In [1]: import numpy as np

In [2]: np.set_printoptions(suppress=True, linewidth=160)

In [3]: def tidy(a):
   ...:     return np.round(a, 2) + 0
   ...: 

In [4]: F = np.loadtxt("arr.csv", delimiter=",")

In [5]: print(F)
[[1. 1. 0. 0. 0. 0.]
 [0. 2. 0. 0. 0. 0.]
 [2. 1. 0. 0. 0. 0.]
 [0. 0. 1. 1. 0. 0.]
 [0. 0. 0. 2. 0. 0.]
 [0. 0. 2. 1. 0. 0.]
 [0. 0. 0. 0. 1. 1.]
 [0. 0. 0. 0. 0. 2.]
 [0. 0. 0. 0. 2. 1.]]

In [6]: M2 = np.c_[F[:, :3] @ np.array([[0, 0, 0], [2, 1, 1], [2, 2, 1]]), np.array([0, -1, 3, -1, 0, -1, 2, 0, -3])]

In [7]: M2
Out[7]: 
array([[ 2.,  1.,  1.,  0.],
       [ 4.,  2.,  2., -1.],
       [ 2.,  1.,  1.,  3.],
       [ 2.,  2.,  1., -1.],
       [ 0.,  0.,  0.,  0.],
       [ 4.,  4.,  2., -1.],
       [ 0.,  0.,  0.,  2.],
       [ 0.,  0.,  0.,  0.],
       [ 0.,  0.,  0., -3.]])

In [8]: np.linalg.matrix_rank(np.c_[F, M2])
Out[8]: np.int64(7)

In [9]: tidy(np.linalg.lstsq(F, M2[:, 0])[0])
Out[9]: array([0., 2., 2., 0., 0., 0.])

In [10]: print(tidy(np.linalg.norm(M2 - F @ np.linalg.lstsq(F, M2)[0], axis=0)))
[0.   0.   0.   3.27]

In [11]: r = np.linalg.matrix_rank(M2)

In [12]: print(r)
3

In [13]: N = np.linalg.svd(M2)[2][r:].T

In [14]: N.shape
Out[14]: (4, 1)

In [15]: [int(np.linalg.matrix_rank(M2[:i])) for i in range(1, len(M2) + 1)]
Out[15]: [1, 2, 2, 3, 3, 3, 3, 3, 3]

In [16]: tidy(N[:, 0] / N[np.abs(N[:, 0]).round(6).argmax(), 0])
Out[16]: array([-0.5,  0. ,  1. ,  0. ])

In [17]: [int(np.linalg.matrix_rank(np.delete(M2, i, axis=0))) for i in range(9)]
Out[17]: [3, 3, 3, 3, 3, 3, 3, 3, 3]

In [18]: x0 = np.array([1, -2, 1, 3, -2, -1])

In [19]: y = F @ x0

In [20]: b, lr = np.zeros(6), 1 / np.linalg.norm(F, 2) ** 2

In [21]: for i in range(15):
    ...:     b -= lr * F.T @ (F @ b - y)
    ...:     if i % 5 == 0: print(i, round(np.linalg.norm(F @ b - y), 2))
    ...: 
0 2.82
5 0.52
10 0.09

In [22]: tidy(np.linalg.cond(F))
Out[22]: np.float64(1.86)

In [23]: print(tidy(b))
[ 0.99 -1.99  1.01  3.   -2.   -1.  ]

In [24]: E = np.loadtxt("case1.csv", delimiter=",")

In [25]: tidy(E)
Out[25]: 
array([[-0.31,  0.45,  0.83],
       [ 0.24, -0.18,  0.14],
       [-0.31, -0.87,  0.36],
       [ 0.86, -0.1 ,  0.4 ]])

In [26]: left, sig = np.linalg.svd(E)
Traceback (most recent call last):
  Cell In[26], line 1
    left, sig = np.linalg.svd(E)
ValueError: too many values to unpack (expected 2)


In [27]: left, sig, Vt = np.linalg.svd(E, full_matrices=False)

In [28]: np.allclose(left * sig @ Vt, E)
Out[28]: True

In [29]: tidy(np.cumsum(sig ** 2) / np.sum(sig ** 2))
Out[29]: array([0.33, 0.67, 1.  ])

In [30]: tidy(sig)
Out[30]: array([1., 1., 1.])

In [31]: tidy(left.T @ E @ Vt.T)
Out[31]: 
array([[1., 0., 0.],
       [0., 1., 0.],
       [0., 0., 1.]])

In [32]: (sig > 1e-8).sum()
Out[32]: np.int64(3)

In [33]: left.shape, sig.shape, Vt.shape
Out[33]: ((4, 3), (3,), (3, 3))

In [34]: tidy(Vt @ Vt.T)
Out[34]: 
array([[1., 0., 0.],
       [0., 1., 0.],
       [0., 0., 1.]])

In [35]: q = E.astype(float).copy()

In [36]: for j in range(3):
    ...:     q[:, j] -= q[:, :j] @ (q[:, :j].T @ q[:, j])
    ...:     q[:, j] /= np.linalg.norm(q[:, j])
    ...: 

In [37]: tidy(q.T @ E)
Out[37]: 
array([[1., 0., 0.],
       [0., 1., 0.],
       [0., 0., 1.]])

In [38]: tidy(q)
Out[38]: 
array([[-0.31,  0.45,  0.83],
       [ 0.24, -0.18,  0.14],
       [-0.31, -0.87,  0.36],
       [ 0.86, -0.1 ,  0.4 ]])

In [39]: M2 = np.c_[E[:, :1] @ np.array([[2]]), np.array([-5, 0, 5, 3])]

In [40]: tidy(M2)
Out[40]: 
array([[-0.63, -5.  ],
       [ 0.47,  0.  ],
       [-0.63,  5.  ],
       [ 1.73,  3.  ]])

In [41]: np.linalg.matrix_rank(M2)
Out[41]: np.int64(2)

In [42]: np.linalg.matrix_rank(np.c_[E, M2])
Out[42]: np.int64(4)

In [43]: J = np.array([[0.0, 1.0, 1.0, 1.0],
    ...:     [1.0, 0.0, 1.0, 1.0],
    ...:     [1.0, 1.0, 0.0, 1.0],
    ...:     [1.0, 1.0, 1.0, 0.0]])

In [44]: x0 = np.array([0, 3, -2, -3])

In [45]: y = J @ x0

In [46]: y
Out[46]: array([-2., -5.,  0.,  1.])

In [47]: print(tidy(np.linalg.solve(J.T, J[1])))
[0. 1. 0. 0.]

In [48]: tidy(np.linalg.solve(J, 3 * y))
Out[48]: array([ 0.,  9., -6., -9.])

In [49]: [round(float(np.linalg.det(J[:i, :i])), 2) + 0 for i in range(1, 5)]
Out[49]: [0.0, -1.0, 2.0, -3.0]

In [50]: vals, evecs = np.linalg.eigh(J)

In [51]: x0 = np.array([1, 0, 2, 1])

In [52]: print(tidy(evecs * np.abs(vals) @ evecs.T))
[[1.5 0.5 0.5 0.5]
 [0.5 1.5 0.5 0.5]
 [0.5 0.5 1.5 0.5]
 [0.5 0.5 0.5 1.5]]

In [53]: np.abs(J).sum(axis=1).max(), np.abs(vals).max()
Out[53]: (np.float64(3.0), np.float64(3.0))

In [54]: x0 @ J @ x0
Out[54]: np.float64(10.0)

In [55]: feats = np.load("w.npy")

In [56]: feats
Out[56]: 
array([[ 2,  0, -2],
       [ 0, -9,  0],
       [ 2,  2, -1]])

In [57]: M2 = feats[0, 0] * feats[1:] - np.outer(feats[1:, 0], feats[0])

In [58]: M2
Out[58]: 
array([[  0, -18,   0],
       [  0,   4,   2]])

In [59]: feats[:, 0] / feats[0, 0]
Out[59]: array([1., 0., 1.])

In [60]: np.flatnonzero(~M2.round(6).any(axis=1))
Out[60]: array([], dtype=int64)
